In [1]: import numpy as np

In [2]: np.set_printoptions(precision=3, suppress=True, linewidth=140, sign=" ")

In [3]: W2 = np.sign(np.array([[-8, 7, -2, -3], [-7, 4, -4, -1], [8, -8, 7, -2], [-1, 4, -7, -4]]))

In [4]: A2 = (np.tril(W2, -1) + np.eye(4)) @ (np.triu(W2, 1) + np.eye(4))

In [5]: w = np.array([1, 5, 1, 1])

In [6]: F = np.rint(A2 * w @ np.linalg.inv(A2)) + 0

In [7]: F
Out[7]: 
array([[  5.,   8.,  12.,   8.],
       [  0.,   1.,   0.,   0.],
       [  0.,   0.,   1.,   0.],
       [  0.,   0.,   0.,   1.]])

In [8]: w, evecs = np.linalg.eig(F)

In [9]: np.sort(np.linalg.eigvals(np.linalg.inv(F)))
Out[9]: array([ 0.2,  1. ,  1. ,  1. ])

In [10]: np.sort(np.linalg.eigvals(F @ F))
Out[10]: array([  1.,   1.,   1.,  25.])

In [11]: np.prod(w)
Out[11]: np.float64(5.0)

In [12]: J = np.loadtxt("arr.csv", delimiter=",")

In [13]: J
Out[13]: 
array([[ 0.422, -0.485, -0.994,  0.774,  0.934,  0.09 ,  0.91 ],
       [ 0.09 ,  0.998,  0.917, -0.635,  0.843,  0.711, -0.997],
       [ 0.264, -0.515, -0.501, -0.07 ,  0.604, -0.345,  0.647],
       [-0.422, -0.95 , -0.998,  0.982, -0.883,  0.53 ,  0.982],
       [ 0.716, -0.786, -0.565, -0.691,  0.984, -0.824,  0.905],
       [ 0.493,  0.629, -0.446, -0.336,  0.963, -0.11 , -0.217],
       [-0.617, -0.786, -0.981,  0.973, -0.971,  0.716,  0.851],
       [-0.422,  1.   ,  0.864,  0.139, -0.04 ,  0.95 , -0.999],
       [ 0.874,  0.74 , -0.05 , -0.922,  1.   , -0.74 , -0.149],
       [ 0.178,  0.821,  0.821, -0.664,  0.635, -0.01 , -0.845],
       [ 0.617, -0.77 , -0.976,  0.264,  0.975, -0.508,  0.953],
       [ 0.345,  1.   ,  0.967, -0.797,  0.997,  0.96 , -1.   ],
       [-0.824,  0.635,  0.879,  0.635, -0.998,  0.808, -0.92 ],
       [ 0.493, -0.862, -0.951,  0.264,  0.901, -0.53 ,  0.956],
       [-0.757, -0.973, -0.3  ,  0.851, -0.999,  0.188,  0.892],
       [ 0.851, -0.999, -0.994, -0.197,  0.995, -0.963,  1.   ],
       [-0.493, -0.43 ,  0.462,  0.345, -0.954,  0.217, -0.02 ],
       [-0.493, -1.   , -0.986,  0.939, -0.994, -0.647,  1.   ],
       [ 0.617,  0.578, -0.969,  0.319,  0.992,  0.1  ,  0.397],
       [-0.793, -0.997, -0.976,  0.983, -0.999,  0.327,  0.993]])

In [14]: cov = J.T @ J

In [15]: np.round(np.trace(cov), 3), np.round((J ** 2).sum(), 3)
Out[15]: (np.float64(80.691), np.float64(80.691))

In [16]: np.diag(cov)
Out[16]: array([  6.759,  13.449,  13.699,   8.829,  16.591,   7.226,  14.138])

In [17]: np.linalg.matrix_rank(cov)
Out[17]: np.int64(7)

In [18]: (J @ J.T).shape
Out[18]: (20, 20)

In [19]: rng = np.random.default_rng(924)

In [20]: labels = rng.permutation(7)

In [21]: A2 = J[:, labels] * rng.choice([-1, 1], 7)

In [22]: A2
Out[22]: 
array([[ 0.994,  0.09 , -0.774,  0.485, -0.422, -0.934, -0.91 ],
       [-0.917,  0.711,  0.635, -0.998, -0.09 , -0.843,  0.997],
       [ 0.501, -0.345,  0.07 ,  0.515, -0.264, -0.604, -0.647],
       [ 0.998,  0.53 , -0.982,  0.95 ,  0.422,  0.883, -0.982],
       [ 0.565, -0.824,  0.691,  0.786, -0.716, -0.984, -0.905],
       [ 0.446, -0.11 ,  0.336, -0.629, -0.493, -0.963,  0.217],
       [ 0.981,  0.716, -0.973,  0.786,  0.617,  0.971, -0.851],
       [-0.864,  0.95 , -0.139, -1.   ,  0.422,  0.04 ,  0.999],
       [ 0.05 , -0.74 ,  0.922, -0.74 , -0.874, -1.   ,  0.149],
       [-0.821, -0.01 ,  0.664, -0.821, -0.178, -0.635,  0.845],
       [ 0.976, -0.508, -0.264,  0.77 , -0.617, -0.975, -0.953],
       [-0.967,  0.96 ,  0.797, -1.   , -0.345, -0.997,  1.   ],
       [-0.879,  0.808, -0.635, -0.635,  0.824,  0.998,  0.92 ],
       [ 0.951, -0.53 , -0.264,  0.862, -0.493, -0.901, -0.956],
       [ 0.3  ,  0.188, -0.851,  0.973,  0.757,  0.999, -0.892],
       [ 0.994, -0.963,  0.197,  0.999, -0.851, -0.995, -1.   ],
       [-0.462,  0.217, -0.345,  0.43 ,  0.493,  0.954,  0.02 ],
       [ 0.986, -0.647, -0.939,  1.   ,  0.493,  0.994, -1.   ],
       [ 0.969,  0.1  , -0.319, -0.578, -0.617, -0.992, -0.397],
       [ 0.976,  0.327, -0.983,  0.997,  0.793,  0.999, -0.993]])

In [23]: Uu, _, Vh = np.linalg.svd(J.T @ A2)

In [24]: np.round(np.linalg.lstsq(J, A2)[0], 3) + 0
Out[24]: 
array([[ 0.,  0.,  0.,  0., -1.,  0.,  0.],
       [ 0.,  0.,  0., -1.,  0.,  0.,  0.],
       [-1.,  0.,  0.,  0.,  0.,  0.,  0.],
       [ 0.,  0., -1.,  0.,  0.,  0.,  0.],
       [ 0.,  0.,  0.,  0.,  0., -1.,  0.],
       [ 0.,  1.,  0.,  0.,  0.,  0.,  0.],
       [ 0.,  0.,  0.,  0.,  0.,  0., -1.]])

In [25]: m1 = np.loadtxt("mat.csv", delimiter=",")

In [26]: m1
Out[26]: 
array([[-0.949,  0.926, -0.485,  0.647],
       [-0.414, -0.74 , -0.282,  0.67 ],
       [ 0.901,  0.986, -0.939,  0.92 ],
       [-0.915, -0.999,  0.95 , -0.859],
       [-0.726,  0.912, -0.864,  0.944],
       [-0.478, -0.811,  0.864, -0.914],
       [-0.08 ,  0.996, -0.778,  0.617],
       [-0.945, -0.981,  0.957, -0.95 ],
       [ 0.551, -0.414, -0.523,  0.696],
       [-0.462,  0.997,  0.07 , -0.711],
       [ 0.551, -1.   ,  0.932, -0.864],
       [ 0.995, -0.964, -0.3  ,  0.319],
       [-0.235,  1.   , -0.99 ,  0.97 ],
       [ 0.08 ,  0.797,  0.254, -0.617],
       [-0.686, -0.99 ,  0.515,  0.07 ],
       [ 0.999, -0.999,  0.711, -0.818],
       [-0.954, -1.   ,  0.996, -0.988],
       [ 0.345, -0.96 ,  0.9  , -0.944],
       [-0.996,  0.804,  0.675, -0.686],
       [-0.969,  0.74 , -0.405,  0.701]])

In [27]: W2 = m1[[3, 12]].astype(float)

In [28]: for _ in range(5):
    ...:     labels = np.linalg.norm(m1[:, None] - W2, axis=-1).argmin(axis=1)
    ...:     W2 = np.array([m1[labels == j].mean(axis=0) for j in range(2)])
    ...: 

In [29]: labels
Out[29]: array([ 1,  1,  1,  0,  1,  0,  1,  0,  1,  1,  0,  1,  1,  1,  0,  0,  0,  0,  0,  1])

In [30]: np.abs(W2[1] - W2[0]).argmax()
Out[30]: np.int64(2)

In [31]: cov = np.cov(m1, rowvar=False)

In [32]: np.corrcoef(m1.T)
Out[32]: 
array([[ 1.   , -0.17 , -0.168,  0.089],
       [-0.17 ,  1.   , -0.698,  0.535],
       [-0.168, -0.698,  1.   , -0.947],
       [ 0.089,  0.535, -0.947,  1.   ]])

In [33]: np.linalg.eigvalsh(cov)[::-1]
Out[33]: array([ 1.638,  0.607,  0.298,  0.01 ])

In [34]: m1.std(axis=0)
Out[34]: array([ 0.697,  0.908,  0.719,  0.773])

In [35]: cov
Out[35]: 
array([[ 0.511, -0.113, -0.089,  0.051],
       [-0.113,  0.868, -0.479,  0.395],
       [-0.089, -0.479,  0.544, -0.554],
       [ 0.051,  0.395, -0.554,  0.63 ]])

In [36]: x0 = np.array([3, 2, 0, 1])

In [37]: y = m1 @ x0

In [38]: np.round(np.linalg.pinv(m1) @ m1, 3) + 0
Out[38]: 
array([[ 1.,  0.,  0.,  0.],
       [ 0.,  1.,  0.,  0.],
       [ 0.,  0.,  1.,  0.],
       [ 0.,  0.,  0.,  1.]])

In [39]: y = y + 0.3 * rng.normal(size=20)

In [40]: y
Out[40]: 
array([-0.777, -1.945,  5.979, -5.685,  0.285, -4.765,  2.614, -5.516,  1.783, -0.154, -1.425,  1.312,  2.529,  0.998, -3.328,  0.379,
       -5.398, -1.823, -2.569, -0.595])

In [41]: beta, *_ = np.linalg.lstsq(m1, y)

In [42]: [round(float(np.linalg.norm(np.linalg.solve(m1.T @ m1 + lam * np.eye(4), m1.T @ y))), 2) for lam in (0, 1, 10, 100)]
Out[42]: [3.71, 3.18, 2.01, 0.53]

In [43]: beta.round()
Out[43]: array([ 3.,  2., -0.,  1.])

In [44]: round(float(np.linalg.norm(y - m1 @ beta)), 3)
Out[44]: 1.395

In [45]: dist = np.linalg.norm(m1[:, None] - m1[None], axis=-1)

In [46]: np.linalg.matrix_rank(dist ** 2)
Out[46]: np.int64(6)

In [47]: np.flatnonzero(dist[9] < dist.mean() / 2)
Out[47]: array([  9,  13,  18])

In [48]: dist.mean(axis=1).argmax()
Out[48]: np.int64(2)

In [49]: dist.shape
Out[49]: (20, 20)

In [50]: np.unravel_index(dist.round(6).argmax(), dist.shape)
Out[50]: (np.int64(2), np.int64(16))

In [51]: A2 = np.c_[m1[:, :2] @ np.array([[1, 0], [3, 2]]), np.array([3, 2, 1, 2, 1, 0, 2, 0, 0, 2, 2, 0, 2, 1, 2, 2, 3, 3, 0, 1])]

In [52]: A2
Out[52]: 
array([[ 1.829,  1.852,  3.   ],
       [-2.634, -1.48 ,  2.   ],
       [ 3.859,  1.972,  1.   ],
       [-3.912, -1.998,  2.   ],
       [ 2.01 ,  1.824,  1.   ],
       [-2.911, -1.622,  0.   ],
       [ 2.908,  1.992,  2.   ],
       [-3.888, -1.962,  0.   ],
       [-0.691, -0.828,  0.   ],
       [ 2.529,  1.994,  2.   ],
       [-2.449, -2.   ,  2.   ],
       [-1.897, -1.928,  0.   ],
       [ 2.765,  2.   ,  2.   ],
       [ 2.471,  1.594,  1.   ],
       [-3.656, -1.98 ,  2.   ],
       [-1.998, -1.998,  2.   ],
       [-3.954, -2.   ,  3.   ],
       [-2.535, -1.92 ,  3.   ],
       [ 1.416,  1.608,  0.   ],
       [ 1.251,  1.48 ,  1.   ]])

In [53]: np.linalg.matrix_rank(np.c_[m1, A2])
Out[53]: np.int64(5)

In [54]: np.round(np.linalg.norm(A2 - m1 @ np.linalg.lstsq(m1, A2)[0], axis=0), 3) + 0
Out[54]: array([ 0.   ,  0.   ,  7.475])

In [55]: np.linalg.norm(np.linalg.qr(m1)[0].T @ A2, axis=0) ** 2 / ((A2 ** 2).sum(axis=0) + 1e-12)
Out[55]: array([ 1.   ,  1.   ,  0.113])
